$ python3 -q
>>> import numpy as np
>>> from numpy import linalg as LA
>>> np.set_printoptions(suppress=True, linewidth=120)
>>> rng = np.random.default_rng(48)
>>> lab = rng.integers(0, 3, 9)
>>> W0 = (lab[:, None] == lab) * 3 + np.eye(9)
>>> W0
array([[4., 0., 0., 0., 0., 0., 3., 0., 0.],
       [0., 4., 3., 3., 0., 3., 0., 0., 0.],
       [0., 3., 4., 3., 0., 3., 0., 0., 0.],
       [0., 3., 3., 4., 0., 3., 0., 0., 0.],
       [0., 0., 0., 0., 4., 0., 0., 3., 3.],
       [0., 3., 3., 3., 0., 4., 0., 0., 0.],
       [3., 0., 0., 0., 0., 0., 4., 0., 0.],
       [0., 0., 0., 0., 3., 0., 0., 4., 3.],
       [0., 0., 0., 0., 3., 0., 0., 3., 4.]])
>>> lab = rng.permutation(9)
>>> lab
array([0, 3, 7, 6, 1, 5, 2, 4, 8])
>>> B = W0[lab][:, lab]
>>> np.trace(B)
np.float64(36.0)
>>> E = (rng.random((5, 5)) < 0.3) + np.eye(5)
>>> E /= E.sum(axis=1, keepdims=True)
>>> E.round(3)
array([[0.667, 0.   , 0.   , 0.333, 0.   ],
       [0.   , 0.5  , 0.   , 0.   , 0.5  ],
       [0.   , 0.   , 1.   , 0.   , 0.   ],
       [0.   , 0.333, 0.333, 0.333, 0.   ],
       [0.333, 0.   , 0.333, 0.   , 0.333]])
>>> proj = np.triu(np.array([[-3, -2, 2, -1, -3],
...     [2, 2, 3, 2, -3],
...     [-1, 2, -3, -1, -1],
...     [1, 0, 2, -1, 3],
...     [3, 1, 0, 1, 0]]), 1) + np.eye(5)
>>> B = proj @ E @ LA.inv(proj)
>>> np.round(np.trace(B), 3), np.round(np.trace(E), 3)
(np.float64(2.833), np.float64(2.833))
>>> np.round(proj @ E - E @ proj, 3)
array([[-1.   ,  0.   , -0.667,  0.333, -1.   ],
       [-1.   ,  0.667,  1.167, -0.333,  0.5  ],
       [-0.333, -0.333, -0.667,  0.667,  0.667],
       [ 1.   ,  0.   ,  0.   , -0.333,  1.333],
       [ 0.   ,  0.667, -0.667,  0.667,  1.333]])
>>> np.round((E - E.T) / 2, 3)
array([[ 0.   ,  0.   ,  0.   ,  0.167, -0.167],
       [ 0.   ,  0.   ,  0.   , -0.167,  0.25 ],
       [ 0.   ,  0.   ,  0.   , -0.167, -0.167],
       [-0.167,  0.167,  0.167,  0.   ,  0.   ],
       [ 0.167, -0.25 ,  0.167,  0.   ,  0.   ]])
>>> E.inv()
Traceback (most recent call last):
  File "<python-input-19>", line 1, in <module>
    E.inv()
    ^^^^^
AttributeError: 'numpy.ndarray' object has no attribute 'inv'
>>> np.allclose(E, E.T)
False
>>> round(np.trace(E), 3)
np.float64(2.833)
>>> round(float(np.abs(LA.eigvals(E)).max()), 3)
1.0
>>> B = np.array([[6, -3, -9], [1, -2, -5], [5, 6, -4], [3, -6, 0], [9, -7, 1]])
>>> np.round(np.einsum("ij->j", E), 3)
array([1.   , 0.833, 1.667, 0.667, 0.833])
>>> np.round(B.T @ E.T, 3)
array([[ 5.   ,  5.   ,  5.   ,  3.   ,  6.667],
       [-4.   , -4.5  ,  6.   , -0.667, -1.333],
       [-6.   , -2.   , -4.   , -3.   , -4.   ]])
>>> np.round(np.einsum("ik,kj->ij", E, B), 3)
array([[ 5.   , -4.   , -6.   ],
       [ 5.   , -4.5  , -2.   ],
       [ 5.   ,  6.   , -4.   ],
       [ 3.   , -0.667, -3.   ],
       [ 6.667, -1.333, -4.   ]])
>>> np.round(E @ B, 3)
array([[ 5.   , -4.   , -6.   ],
       [ 5.   , -4.5  , -2.   ],
       [ 5.   ,  6.   , -4.   ],
       [ 3.   , -0.667, -3.   ],
       [ 6.667, -1.333, -4.   ]])
>>> lab = rng.permutation(5)
>>> lab
array([4, 0, 3, 1, 2])
>>> B = E[lab][:, lab]
>>> B.round(3)
array([[0.333, 0.333, 0.   , 0.   , 0.333],
       [0.   , 0.667, 0.333, 0.   , 0.   ],
       [0.   , 0.   , 0.333, 0.333, 0.333],
       [0.5  , 0.   , 0.   , 0.5  , 0.   ],
       [0.   , 0.   , 0.   , 0.   , 1.   ]])
>>> np.allclose(B, E)
False
>>> round(float(LA.det(B)), 3), np.round(LA.det(E[lab]), 3)
(0.019, np.float64(0.019))
>>> np.round(np.sort(np.abs(LA.eigvals(B))), 3)
array([0.067, 0.57 , 0.57 , 0.856, 1.   ])
>>> lab = rng.integers(0, 3, 4)
>>> arr = np.array([[-3, -3, -2, 1], [1, 0, 3, 1], [0, -3, 2, 3], [3, -2, 3, -2]]) * (lab[:, None] == lab)
>>> arr
array([[-3, -3,  0,  0],
       [ 1,  0,  0,  0],
       [ 0,  0,  2,  3],
       [ 0,  0,  3, -2]])
>>> lab = rng.permutation(4)
>>> lab
array([2, 0, 1, 3])
>>> B = arr[lab][:, lab]
>>> round(LA.det(B), 3), np.round(LA.det(arr[lab]), 3)
(np.float64(-39.0), np.float64(-39.0))
>>> B
array([[ 2,  0,  0,  3],
       [ 0, -3, -3,  0],
       [ 0,  1,  0,  0],
       [ 3,  0,  0, -2]])
>>> np.trace(B)
np.int64(-3)
>>> B = LA.inv(arr)
>>> np.round(LA.det(arr) * LA.det(B), 3)
np.float64(1.0)
>>> np.round(LA.cond(arr), 3)
np.float64(6.171)
>>> np.round(arr @ B, 3) + 0
array([[1., 0., 0., 0.],
       [0., 1., 0., 0.],
       [0., 0., 1., 0.],
       [0., 0., 0., 1.]])
>>> round(LA.slogdet(arr)[0], 3)
np.float64(-1.0)
>>> np.allclose(B, arr.T)
False
>>> np.round(LA.inv(B), 3) + 0
array([[-3., -3.,  0.,  0.],
       [ 1.,  0.,  0.,  0.],
       [ 0.,  0.,  2.,  3.],
       [ 0.,  0.,  3., -2.]])
>>> (np.abs(B) > 1e-9).astype(int)
array([[0, 1, 0, 0],
       [1, 1, 0, 0],
       [0, 0, 1, 1],
       [0, 0, 1, 1]])
>>> M = np.loadtxt("mat.csv", delimiter=",")
>>> M
array([[ 0., -2.,  0.,  0.,  0.],
       [ 0.,  0., -1.,  0.,  0.],
       [-3.,  0.,  0.,  0.,  0.],
       [ 0.,  0.,  0.,  0., -1.],
       [ 0.,  0.,  0., -2.,  0.]])
>>> # 2 blocks once reordered
>>> x = np.ones(9)
>>> for _ in range(3):
...     x = W0 @ x
...     x /= LA.norm(x)
...     print(round(x @ W0 @ x, 3))
... 
11.615
12.203
12.538
>>> x.round(3)
array([0.072, 0.463, 0.463, 0.463, 0.211, 0.463, 0.072, 0.211, 0.211])
>>> round(LA.eigvalsh(W0)[-1], 3)
np.float64(13.0)
>>> LA.norm(M, axis=1).argmax()
np.int64(2)
>>> np.round(LA.norm(M, axis=0), 3)
array([3., 2., 1., 2., 1.])
>>> M[0] @ M[1]
np.float64(0.0)
>>> np.round(LA.norm(M, 1), 3), np.round(LA.norm(M, np.inf), 3)
(np.float64(3.0), np.float64(3.0))
>>> x = np.array([5, 9, 9, 9, 1])
>>> y = M @ x
>>> y
array([-18.,  -9., -15.,  -1., -18.])
>>> np.round(LA.solve(M, M[:, 4]), 3)
array([-0., -0., -0., -0.,  1.])
>>> np.round(LA.solve(M, 5 * y), 3)
array([25., 45., 45., 45.,  5.])
>>> np.round(LA.solve(M, y), 3)
array([5., 9., 9., 9., 1.])
>>> np.round(LA.det(M.T), 3)
np.float64(12.0)
>>> np.einsum("ij,ji->", M, M)
np.float64(4.0)
>>> np.round(LA.det(2 * M), 3), round(float(LA.det(M)), 3)
(np.float64(384.0), 12.0)
>>> round(float(LA.det(M[::-1])), 3)
12.0
>>> np.round(np.poly(M), 3) + 0
array([  1.,   0.,  -2.,   6.,   0., -12.])
>>> np.einsum("ii->", M)
np.float64(0.0)
>>> round(float(LA.eigvals(M).sum().real), 3)
0.0
>>> Q, r_ = LA.qr(E)
>>> round(abs(r_[0, 0]), 3), round(float(LA.norm(E[:, 0])), 3)
(np.float64(0.745), 0.745)
>>> np.round(Q.T @ Q, 3) + 0
array([[1., 0., 0., 0., 0.],
       [0., 1., 0., 0., 0.],
       [0., 0., 1., 0., 0.],
       [0., 0., 0., 1., 0.],
       [0., 0., 0., 0., 1.]])
>>> np.round(np.abs(np.diag(r_)), 3)
array([0.745, 0.601, 1.08 , 0.313, 0.122])
>>> K = np.loadtxt("data.csv", delimiter=",")
>>> K
array([[ 0.802, -0.38 ,  0.916,  1.062, -1.418, -1.437,  0.097],
       [-1.969, -0.912, -1.798, -1.889, -1.765,  1.821,  0.149],
       [ 0.212, -0.723,  1.231, -0.827, -0.742, -1.643, -0.5  ],
       [ 4.043, -3.897,  2.543, -0.533, -0.309,  0.329,  1.823],
       [ 3.352, -0.415,  0.741,  2.693,  0.951, -0.138,  1.347],
       [ 1.325,  0.143,  0.698, -1.255,  0.545,  3.997, -0.872],
       [ 1.428, -3.522,  2.614, -0.962, -1.766, -2.809,  1.482],
       [-1.884,  0.489, -0.934, -0.044,  0.873, -1.527, -1.548],
       [ 0.983, -0.794,  1.251,  0.027,  0.72 , -1.436,  1.302],
       [-0.396, -0.655, -0.218, -2.204, -0.888,  2.268,  0.444],
       [ 0.678,  1.311, -1.261,  0.864,  2.116,  2.343, -0.578],
       [ 3.741, -0.911,  1.893,  0.498,  1.413,  1.351, -0.061],
       [-1.078,  1.444, -0.559, -0.695, -1.775,  4.888, -2.153],
       [ 1.394,  1.105,  0.659,  1.491,  3.142, -2.363,  0.043],
       [ 2.763, -1.375,  2.056,  0.537, -1.226, -0.678,  1.506],
       [ 2.508, -0.419,  1.332,  1.924,  0.238,  0.319, -0.54 ],
       [ 4.977,  0.295,  0.88 ,  2.281,  2.814, -0.963,  1.207],
       [ 0.466,  1.543, -0.72 ,  0.466,  1.288,  1.406, -0.901],
       [ 2.748, -1.171,  1.236, -0.458,  2.394,  0.359,  1.509],
       [-0.213,  0.436, -1.447,  1.037,  0.589,  0.584,  0.65 ],
       [ 2.094, -1.173,  1.232, -0.046, -0.082, -2.233,  0.253],
       [-1.186,  1.137, -1.801,  2.073, -0.774, -0.599, -0.822],
       [-0.586, -0.766,  0.138,  0.15 , -1.442,  0.378, -0.25 ],
       [-2.291,  0.231, -0.538,  0.032,  0.228,  0.521, -0.748],
       [ 0.122,  0.671, -0.595,  0.613,  0.113, -0.074,  0.17 ],
       [-1.324,  0.719, -0.797,  0.323, -0.767, -0.047, -1.005],
       [ 3.554,  0.333,  1.568,  1.63 ,  1.541,  0.252, -0.029],
       [-1.899,  1.487, -0.151,  0.7  ,  2.612, -2.273, -0.56 ],
       [ 0.763, -0.555, -0.205,  1.408, -0.422,  1.089, -1.003],
       [ 0.33 , -0.272,  0.091, -1.188, -0.404,  0.651,  0.045],
       [-0.911,  0.35 ,  0.042, -0.117,  1.515, -1.504, -0.416],
       [-1.371,  0.779, -0.511,  0.614,  1.065, -2.334, -0.555],
       [-6.411,  2.908, -3.603, -3.009, -1.592,  3.628, -2.683],
       [-3.499,  3.542, -3.407, -1.726,  1.466,  3.982, -2.106],
       [-1.606,  0.97 , -0.42 , -0.738, -0.351,  0.716, -1.049],
       [-1.36 ,  0.005, -0.348, -0.62 , -1.503, -2.11 ,  0.013],
       [-1.061,  0.65 , -1.424,  0.694, -0.016, -1.415,  0.192]])
>>> round(float(LA.det(E[::-1])), 3)
0.019
>>> np.round(np.poly(E), 3)
array([ 1.   , -2.833,  3.056, -1.574,  0.37 , -0.019])
>>> round(float(np.einsum("ij,ji->", E, E)), 3)
1.917
